$ python3 -q
>>> import numpy as np
>>> import numpy.linalg as la
>>> np.set_printoptions(precision=2, suppress=True, linewidth=140)
>>> X = np.load("block13.npy")
>>> print(X)
[[ 2.16  1.69 -0.94]
 [ 2.39 -2.15  2.36]
 [ 0.08  4.48 -0.28]
 [-3.6  -1.97  0.31]
 [-0.19 -0.21 -1.7 ]
 [-4.46  3.   -0.46]
 [ 2.75 -1.95 -0.76]
 [ 0.71 -2.04  1.29]
 [ 0.14  0.64  1.42]
 [ 1.2   2.46  0.94]
 [-3.31  0.55 -1.34]
 [-0.3   1.89 -0.26]
 [-5.15  2.03  1.4 ]
 [ 1.33  2.14  1.82]
 [ 2.51  3.03  0.71]]
>>> vec = np.array([3, 3, 2])
>>> print(X @ np.eye(3)[1])
[ 1.69 -2.15  4.48 -1.97 -0.21  3.   -1.95 -2.04  0.64  2.46  0.55  1.89  2.03  2.14  3.03]
>>> print(la.norm(X @ vec) <= la.norm(X, 2) * la.norm(vec) + 1e-9)
True
>>> print((X @ vec).argmax())
14
>>> C = X[[5, 11]].astype(float)
>>> for _ in range(5):
...     idx = la.norm(X[:, None] - C, axis=-1).argmin(axis=1)
...     C = np.array([X[idx == j].mean(axis=0) for j in range(2)])
... 
>>> print(idx)
[1 1 1 0 1 0 1 1 1 1 0 1 0 1 1]
>>> print(np.abs(C[1] - C[0]).argmax())
0
>>> A = np.load("out0.npy")
>>> print(A)
[[-2 -2  2]
 [ 2 -1  3]
 [ 0  0  0]
 [ 2 -1  3]
 [ 0  0  0]
 [ 0  0  0]
 [ 0  0  0]
 [-3 -3  2]
 [-2 -2  2]
 [ 2 -1  3]
 [ 0  0  0]
 [-5 -5  4]
 [ 0  0  0]
 [ 2 -1  3]
 [-2 -2  2]
 [ 2 -1  3]
 [ 0 -3  5]
 [-3 -3  2]
 [ 2 -1  3]]
>>> print(la.cond(A) > 100)
False
>>> print(round(la.norm(A, 2) / la.norm(A), 2))
0.83
>>> print([round(float(x), 2) for x in la.svd(A, compute_uv=False)[:3]])
[13.53, 8.98, 0.48]
>>> print(np.argsort(-la.norm(A, axis=0).round(6), kind="stable")[:3])
[2 0 1]
>>> idx = A[:, 1] > np.median(A[:, 1])
>>> f = A[idx].mean(axis=0) - A[~idx].mean(axis=0)
>>> print(((A - A.mean(axis=0)) @ f > 0).astype(int))
[0 0 1 0 1 1 1 0 0 0 1 0 1 0 0 0 0 0 0]
>>> print(f)
[ 0.38  2.   -2.85]
>>> print(idx.astype(int))
[0 0 1 0 1 1 1 0 0 0 1 0 1 0 0 0 0 0 0]
>>> cov = np.cov(A, rowvar=False)
>>> print(cov)
[[ 4.32  2.01  0.1 ]
 [ 2.01  1.91 -1.46]
 [ 0.1  -1.46  2.39]]
>>> print(np.round(np.corrcoef(A[:, 1], A[:, 0])[0, 1], 2))
0.7
>>> print(cov.shape)
(3, 3)
>>> Uu, sv, vt = la.svd(A)
>>> print(sv)
[13.53  8.98  0.48]
>>> M2 = Uu[:, :2] @ np.diag(sv[:2]) @ vt[:2]
>>> print(la.matrix_rank(M2))
2
>>> print(round(float(la.norm(A - M2, 2)), 2), round(sv[2], 2))
0.48 0.48
>>> print(la.matrix_rank(A, rtol=0.05))
2
>>> f = np.array([-2, -4])
>>> print(np.correlate(A[11], A[15], "full"))
[-15 -10   7 -14   8]
>>> print(np.convolve(A[11], f))
[ 10  30  12 -16]
>>> f = np.array([-3, -2, -3])
>>> v = np.array([0, 1, 5, 3])
>>> data = f[:, None] + v[None, :]
>>> print(data)
[[-3 -2  2  0]
 [-2 -1  3  1]
 [-3 -2  2  0]]
>>> r = la.matrix_rank(data)
>>> print(r)
2
>>> ns = la.svd(data)[2][r:].T
>>> print(np.round(data @ ns, 2) + 0)
[[0. 0.]
 [0. 0.]
 [0. 0.]]
>>> print(ns @ ns.T)
[[ 0.41 -0.44  0.17 -0.14]
 [-0.44  0.64 -0.02 -0.19]
 [ 0.17 -0.02  0.24 -0.39]
 [-0.14 -0.19 -0.39  0.71]]
>>> print([int(la.matrix_rank(data[:, :j + 1])) for j in range(4)])
[1, 2, 2, 2]
>>> M2 = np.array([[1, 1], [1, 2], [0, 0], [0, 1]])
>>> print(np.einsum("ik,kj->ij", data, M2))
[[-5 -7]
 [-3 -3]
 [-5 -7]]
>>> print(np.einsum("ij->j", data))
[-8 -5  7  1]
>>> M2 @ data
Traceback (most recent call last):
  File "<python-input-50>", line 1, in <module>
    M2 @ data
    ~~~^~~~~~
ValueError: matmul: Input operand 1 has a mismatch in its core dimension 0, with gufunc signature (n?,k),(k,m?)->(n?,m?) (size 3 is different from 2)
>>> print(np.einsum("ik,kj->ji", data, M2))
[[-5 -3 -5]
 [-7 -3 -7]]
>>> print(data @ M2)
[[-5 -7]
 [-3 -3]
 [-5 -7]]
>>> print(np.vstack([data, M2.T]).shape)
(5, 4)
>>> print(la.matrix_rank(data @ M2))
2
>>> print([round(float(x), 2) for x in la.svd(data, compute_uv=False)[:3]])
[6.82, 1.59, 0.0]
>>> print(np.argsort(-la.norm(data, axis=0).round(6), kind="stable")[:3])
[0 2 1]
>>> E = np.load("case6.npy")
>>> print(E)
[[ 27  -9   6   6]
 [ -9  12   7  -2]
 [  6   7  19 -11]
 [  6  -2 -11  22]]
>>> M2 = la.inv(E)
>>> print(la.det(E) * M2)
[[ 2718.  3699. -3456. -2133.]
 [ 3699.  5751. -5022. -2997.]
 [-3456. -5022.  5022.  2997.]
 [-2133. -2997.  2997.  2106.]]
>>> print((np.abs(M2) > 1e-9).astype(int))
[[1 1 1 1]
 [1 1 1 1]
 [1 1 1 1]
 [1 1 1 1]]
>>> print(np.round(E @ M2, 2) + 0)
[[1. 0. 0. 0.]
 [0. 1. 0. 0.]
 [0. 0. 1. 0.]
 [0. 0. 0. 1.]]
>>> print(round(float(la.det(E) * la.det(M2)), 2))
1.0
>>> print(M2)
[[ 0.41  0.56 -0.53 -0.33]
 [ 0.56  0.88 -0.77 -0.46]
 [-0.53 -0.77  0.77  0.46]
 [-0.33 -0.46  0.46  0.32]]
>>> Uu, sv, vt = la.svd(data)
>>> evecs = vt[:(sv > 1e-8).sum()]
>>> rng = np.random.default_rng(5614)
>>> vec = data[1] + 3 * data[2] + rng.integers(2) * np.eye(4)[0]
>>> print(vec)
[-11.  -7.   9.   1.]
>>> print(np.diag(evecs.T @ evecs))
[0.59 0.36 0.76 0.29]
>>> print(la.matrix_rank(np.vstack([data, vec])))
2
>>> print(evecs.T @ evecs)
[[ 0.59  0.44 -0.17  0.14]
 [ 0.44  0.36  0.02  0.19]
 [-0.17  0.02  0.76  0.39]
 [ 0.14  0.19  0.39  0.29]]
>>> print(np.allclose(evecs.T @ evecs @ vec, vec))
True
>>> J = np.loadtxt("a.csv", delimiter=",")
>>> print(J)
[[ 0.24  0.96  0.15]
 [ 0.96 -0.21 -0.19]
 [ 0.15 -0.19  0.97]]
>>> Uu, sv, vt = la.svd(J, full_matrices=False)
>>> print(np.allclose(Uu * sv @ vt, J))
True
>>> print(sv / sv[0])
[1. 1. 1.]
>>> print(np.round(vt @ vt.T, 2) + 0)
[[1. 0. 0.]
 [0. 1. 0.]
 [0. 0. 1.]]
>>> print(sv)
[1. 1. 1.]
>>> print((sv > 1e-8).sum())
3
>>> print(np.round(np.sqrt((sv ** 2).sum()), 2), round(la.norm(J), 2))
1.73 1.73
>>> Ac = X - X.mean(axis=0)
>>> Uu, sv, vt = la.svd(Ac, full_matrices=False)
>>> print(np.abs(Uu[:, 0]).argmax())
12
>>> print(np.abs(vt[-1]))
[0.09 0.07 0.99]
>>> print(round((sv ** 2).sum() ** 2 / (sv ** 4).sum(), 2))
2.32
>>> print((np.sign(Uu[:, 0]) == np.sign(Uu[0, 0])).astype(int))
[1 1 0 0 1 0 1 1 1 1 0 0 0 1 1]
>>> print(vt[0] * np.sign(vt[0, np.abs(vt[0]).argmax()]))
[ 0.96 -0.27  0.1 ]
>>> print(sv)
[10.06  7.85  4.49]
>>> print(sv ** 2 / (sv ** 2).sum())
[0.55 0.34 0.11]
>>> print(np.searchsorted(np.cumsum(sv ** 2) / (sv ** 2).sum(), 0.9) + 1)
3
>>> vec = np.array([-1, 2, 0])
>>> print(round(float(la.det(J)), 2))
-1.0
>>> print([p for p in range(1, 25) if np.allclose(la.matrix_power(J, p), np.eye(3))])
[2, 4, 6, 8, 10, 12, 14, 16, 18, 20, 22, 24]
>>> print(np.sort(np.abs(np.degrees(np.angle(la.eigvals(J))))))
[  0.   0. 180.]
>>> print(3 - la.matrix_rank(J - np.eye(3), tol=1e-8))
2
>>> Q = J.astype(float).copy()
>>> for j in range(3):
...     Q[:, j] -= Q[:, :j] @ (Q[:, :j].T @ Q[:, j])
...     Q[:, j] /= la.norm(Q[:, j])
... 
>>> print(Q)
[[ 0.24  0.96  0.15]
 [ 0.96 -0.21 -0.19]
 [ 0.15 -0.19  0.97]]
>>> print(np.round(Q.T @ Q, 2) + 0)
[[1. 0. 0.]
 [0. 1. 0.]
 [0. 0. 1.]]
>>> print(np.round(Q.T @ J, 2) + 0)
[[1. 0. 0.]
 [0. 1. 0.]
 [0. 0. 1.]]
>>> W0 = np.array([[0, 0, 0],
...     [2, 3, -1],
...     [3, 0, 0],
...     [0, 0, 0],
...     [0, 0, 0],
...     [0, 0, 0],
...     [2, 3, -1],
...     [0, 0, 0],
...     [0, 0, 0],
...     [2, 3, -1],
...     [2, 3, -1],
...     [0, 0, 0],
...     [2, 3, -1],
...     [2, 3, -1],
...     [0, 0, 0]])
>>> cov = np.cov(W0, rowvar=False)
>>> print(np.argsort(-W0.std(axis=0).round(6), kind="stable"))
[1 0 2]
>>> print(np.polyfit(W0[:, 0], W0[:, 2], 1))
[-0.33 -0.07]
>>> print(np.corrcoef(W0.T))
[[ 1.    0.75 -0.75]
 [ 0.75  1.   -1.  ]
 [-0.75 -1.    1.  ]]
>>> print(cov.shape)
(3, 3)
